In [1]: import numpy as np

In [2]: np.set_printoptions(suppress=True, linewidth=100)

In [3]: feats = np.loadtxt("dump.csv", delimiter=",")

In [4]: print(feats)
[[ 3.9 -3.2  1.8 -6.5 -2.2  4.9]
 [ 6.6 -3.5 -4.4 -0.2 -4.6 -1.9]
 [-2.1 -3.3 -5.2  6.7 -0.3  3.7]
 [-0.7  6.6  4.   5.  -3.8  0.6]
 [ 0.3 -6.8 -5.4 -1.   4.7 -1.5]
 [ 0.8  2.3  0.7  9.2 -0.3 -3. ]
 [-2.8  0.5  4.6  0.3 -1.8 -8.2]
 [ 1.   7.5  2.8 -2.3 -2.2 -5. ]
 [-0.7  6.9 -2.1  3.4  0.  -5.9]
 [ 3.8  0.7  3.8  1.8  0.6  8.2]
 [-4.1  1.4 -0.9 -6.5 -3.2  5.3]
 [ 0.9 -3.9  0.9 -5.6  0.6 -7.2]
 [ 2.3 -3.4  8.3  0.4  2.1  3.3]
 [-4.9  2.4 -7.3  3.5  2.3 -0.2]
 [-2.6 -5.7  1.7 -0.2 -7.3 -2. ]
 [-0.2  3.8  4.2 -1.4 -8.   1.2]
 [-1.8  4.1  5.5 -5.2  2.8  3.8]
 [ 5.   5.   0.6  1.3  2.7  6.3]
 [ 1.6 -5.9 -7.3 -2.8 -0.9  1. ]
 [-3.7 -4.   5.4  5.9 -1.8 -1.7]
 [ 2.  -9.1  2.4 -2.   0.9  1.4]
 [-3.4  1.3 -2.3 -2.8 -5.2 -6.8]
 [-5.8 -7.   3.4  1.9 -0.9  1.2]
 [ 2.5  3.3 -5.2  6.6 -3.4  0.5]
 [-6.3 -2.3 -4.2  3.2 -2.5  4.6]
 [ 3.3  2.4 -2.5 -1.9  0.5 -8.5]
 [-4.2 -4.3 -6.  -4.9 -0.9 -1.6]
 [-2.5  5.2 -6.1  2.  -2.9  4.2]
 [ 7.4  4.1 -0.3  2.5 -2.  -4.3]
 [-0.8  3.3 -6.1 -4.4  0.1  5.6]
 [ 3.1 -5.3  4.3 -4.9  0.5 -4.4]
 [-2.6  3.7 -2.1 -2.9 -7.   4.2]
 [-8.2  1.  -0.3  5.1 -0.2  2.4]]

In [5]: Ac = feats - feats.mean(axis=1)
Traceback (most recent call last):
  Cell In[5], line 1
    Ac = feats - feats.mean(axis=1)
ValueError: operands could not be broadcast together with shapes (33,6) (33,) 


In [6]: Ac = feats - feats.mean(axis=0)

In [7]: left, sig, vt = np.linalg.svd(Ac, full_matrices=False)

In [8]: print(np.searchsorted(np.cumsum(sig ** 2) / (sig ** 2).sum(), 0.9) + 1)
5

In [9]: print(np.linalg.matrix_rank(Ac))
6

In [10]: print(sig.round(1))
[27.8 26.3 24.5 22.6 20.3 15.6]

In [11]: print((np.sign(left[:, 0]) == np.sign(left[0, 0])).astype(int))
[1 1 0 0 1 0 1 0 0 0 1 1 1 0 1 0 1 0 1 1 1 1 1 0 0 1 1 0 0 0 1 0 0]

In [12]: z = feats[:, 4] > np.median(feats[:, 4])

In [13]: r0 = feats[z].mean(axis=0) - feats[~z].mean(axis=0)

In [14]: print(((feats - feats.mean(axis=0)) @ r0 > 0).astype(int))
[1 0 1 0 1 1 0 0 1 1 0 1 1 1 0 0 1 1 1 1 1 0 1 0 0 1 0 0 1 1 1 0 1]

In [15]: print(r0.round(1))
[ 1.1 -0.3  0.4  0.6  4.5  0.5]

In [16]: print(np.round((((feats - feats.mean(axis=0)) @ r0 > 0) == z).mean(), 1))
0.8

In [17]: print(z.astype(int))
[0 0 1 0 1 1 0 0 1 1 0 1 1 1 0 0 1 1 0 0 1 0 0 0 0 1 0 0 0 1 1 0 1]

In [18]: print(np.argsort(-np.abs(r0).round(6), kind="stable"))
[4 0 3 5 2 1]

In [19]: print(np.linalg.norm(feats, axis=1).argmax())
12

In [20]: print(np.round(np.linalg.norm(feats, axis=1), 1))
[10.  10.  10.1 10.  10.  10.  10.  10.   9.9 10.  10.  10.  10.1 10.  10.  10.  10.  10.  10.
 10.  10.  10.  10.  10.  10.  10.  10.  10.  10.  10.  10.  10.  10. ]

In [21]: print(np.round(np.linalg.norm(feats, 2), 1))
27.9

In [22]: print(np.round(np.linalg.norm(feats, axis=0), 1))
[21.3 26.  24.6 23.7 18.4 25.6]

In [23]: print(np.round(np.linalg.norm(feats[22] - feats[17]), 1))
17.5

In [24]: print(round(np.linalg.norm(feats, "nuc"), 1))
138.9
